$ python -q
>>> import numpy as np
>>> np.set_printoptions(suppress=True, linewidth=200)
>>> arr = np.load("mat.npy")
>>> print(arr)
[[-3.  1.  0.  0.  0.  0.  0.  0.]
 [ 0. -3.  1.  0.  0.  0.  0.  0.]
 [ 0.  0. -3.  1.  0.  0.  0.  0.]
 [ 0.  0.  0. -3.  1.  0.  0.  0.]
 [ 0.  0.  0.  0. -3.  1.  0.  0.]
 [ 0.  0.  0.  0.  0. -3.  1.  0.]
 [ 0.  0.  0.  0.  0.  0. -3.  1.]
 [ 0.  0.  0.  0.  0.  0.  0. -3.]]
>>> f, g = arr[3], arr[4]
>>> print(f @ f)
10.0
>>> pr = (f @ g) / (f @ f) * f
>>> print(np.linalg.matrix_rank(np.outer(f, g)))
1
>>> print(round(np.linalg.norm(f + g) ** 2 + np.linalg.norm(f - g) ** 2, 2))
40.0
>>> print(pr.round(2))
[-0.  -0.  -0.   0.9 -0.3 -0.  -0.  -0. ]
>>> print(round(np.linalg.norm(arr) ** 2 / np.linalg.norm(arr, 2) ** 2, 2))
5.06
>>> print(round(np.linalg.norm(arr[6] - arr[1]), 2))
4.47
>>> print(np.round(np.linalg.norm(arr, axis=0), 2))
[3.   3.16 3.16 3.16 3.16 3.16 3.16 3.16]
>>> print(round(np.linalg.norm(arr[6], 1), 2), np.round(np.linalg.norm(arr[6], np.inf), 2))
4.0 3.0
>>> print(arr[6] @ arr[1])
0.0
>>> print(round(np.linalg.norm(arr, 1), 2), np.round(np.linalg.norm(arr, np.inf), 2))
4.0 4.0
>>> print(np.round(np.linalg.norm(arr, axis=1), 2))
[3.16 3.16 3.16 3.16 3.16 3.16 3.16 3.  ]
>>> print(round(np.linalg.norm(arr, 2), 2))
3.95
>>> print(np.linalg.norm(arr, axis=1).argmax())
0
>>> f = np.array([-3, -3, 6, 5, 4, 0, 9, 6])
>>> Y = arr + np.outer(f, np.eye(8)[5])
>>> print(Y)
[[-3.  1.  0.  0.  0. -3.  0.  0.]
 [ 0. -3.  1.  0.  0. -3.  0.  0.]
 [ 0.  0. -3.  1.  0.  6.  0.  0.]
 [ 0.  0.  0. -3.  1.  5.  0.  0.]
 [ 0.  0.  0.  0. -3.  5.  0.  0.]
 [ 0.  0.  0.  0.  0. -3.  1.  0.]
 [ 0.  0.  0.  0.  0.  9. -3.  1.]
 [ 0.  0.  0.  0.  0.  6.  0. -3.]]
>>> Y = arr / np.linalg.norm(arr, axis=1, keepdims=True)
>>> gram = Y @ Y.T
>>> print(round(np.degrees(np.arccos(np.clip(gram[4, 5], -1, 1))), 2))
107.46
>>> print((gram - 2 * np.eye(8)).round(6).argmax(axis=1))
[2 3 0 0 0 0 0 0]
>>> print(np.argwhere(np.triu(np.abs(gram) > 0.95, 1)))
[]
>>> print(gram[4].round(2))
[ 0.   0.   0.  -0.3  1.  -0.3  0.   0. ]
